$ ipython --no-banner

In [1]: import numpy as np

In [2]: import numpy.linalg as la

In [3]: np.set_printoptions(suppress=True, linewidth=140)

In [4]: E = np.loadtxt("run4.csv", delimiter=",")

In [5]: print(E)
[[ -0.7944   2.6713  -4.1315]
 [ -1.924    5.7156  -9.9321]
 [  0.5553  -1.2682   2.419 ]
 [ -0.1669   0.8135  -1.4699]
 [ -0.0997   0.2464  -0.3438]
 [  0.6581  -1.651    2.8787]
 [  0.1049  -0.5217   0.9738]
 [  0.8991  -3.3426   5.3024]
 [  0.4669  -1.0627   1.7653]
 [ -0.6464   2.1816  -3.4755]
 [ -1.4576   4.6049  -7.54  ]
 [  1.3657  -4.2387   6.9531]
 [  1.5975  -5.0476   8.2021]
 [  0.8527  -2.5849   4.3618]
 [ -0.5261   1.9495  -3.3984]
 [  1.9966  -5.9452   9.9278]
 [  0.766   -2.186    3.5621]
 [ -0.1917   0.2678  -0.6058]
 [ -0.0664   0.084   -0.0851]
 [  1.5997  -4.3039   7.0326]
 [ -2.1449   6.4173 -10.4269]
 [  0.4544  -1.601    3.0427]
 [  1.4406  -4.6007   7.2984]
 [  1.6455  -4.4462   7.3617]
 [  0.3761  -1.5593   2.6927]
 [  1.3267  -3.7839   5.9401]
 [  0.9517  -3.0174   4.8103]
 [ -0.0947   0.9114  -1.329 ]
 [ -0.4965   1.5097  -2.6537]
 [  1.6456  -4.4852   7.7639]
 [ -1.1334   3.4246  -5.8311]
 [ -0.062    0.5434  -0.8706]
 [ -1.0304   3.0406  -5.0075]
 [ -2.5459   7.5341 -12.4359]
 [  1.2479  -3.8116   6.1566]
 [  0.9164  -2.9843   4.6624]]

In [6]: q, vecs = la.qr(E[:, :2])[0], la.qr(E[:, 2:])[0]

In [7]: sv = la.svd(q.T @ vecs, compute_uv=False)

In [8]: print(sv.round(4))
[0.9995]

In [9]: print((sv > 0.9).sum())
1

In [10]: B = E / np.sqrt((E ** 2).mean(axis=1, keepdims=True))

In [11]: print(la.matrix_rank(B) == la.matrix_rank(E))
True

In [12]: print(np.round(la.norm(B, axis=1), 4))
[1.7321 1.7321 1.7321 1.7321 1.7321 1.7321 1.7321 1.7321 1.7321 1.7321 1.7321 1.7321 1.7321 1.7321 1.7321 1.7321 1.7321 1.7321 1.7321
 1.7321 1.7321 1.7321 1.7321 1.7321 1.7321 1.7321 1.7321 1.7321 1.7321 1.7321 1.7321 1.7321 1.7321 1.7321 1.7321 1.7321]

In [13]: feats = np.load("case5.npy")

In [14]: print(feats)
[[ 4.9404  3.0365  4.1517 -0.0525  1.9838  3.1789]
 [ 4.9535  2.9044  4.0463 -0.1426  2.0476  3.0153]
 [ 4.9512  2.9445  4.1704 -0.0032  2.1046  2.8679]
 [ 4.9289  2.9238  3.7649 -0.044   1.9563  3.0091]
 [ 5.027   2.9412  4.031   0.1636  1.9826  2.9208]
 [ 1.0733  2.0306  5.0761  2.9715  1.8954  1.9997]
 [ 1.0286  2.0226  4.9095  3.1093  2.2306  2.2477]
 [ 1.1228  2.0455  5.1481  3.0595  2.0265  2.0616]
 [ 0.99    1.9161  5.1474  3.0362  1.91    2.0174]
 [ 0.9664  2.1447  5.0475  3.0756  2.0048  2.0779]]

In [15]: P = feats @ la.solve(feats.T @ feats, feats.T)

In [16]: print(np.round(np.diag(P), 4))
[0.6999 0.4534 0.7722 0.4275 0.7565 0.3375 0.9142 0.2494 0.6316 0.7579]

In [17]: print(np.round(la.eigvalsh(P), 4) + 0)
[0. 0. 0. 0. 1. 1. 1. 1. 1. 1.]

In [18]: print(np.allclose(P @ P, P))
True

In [19]: print(np.round(P @ feats[:, 3], 4))
[-0.0525 -0.1426 -0.0032 -0.044   0.1636  2.9715  3.1093  3.0595  3.0362  3.0756]

In [20]: print(round(np.trace(P), 4))
6.0
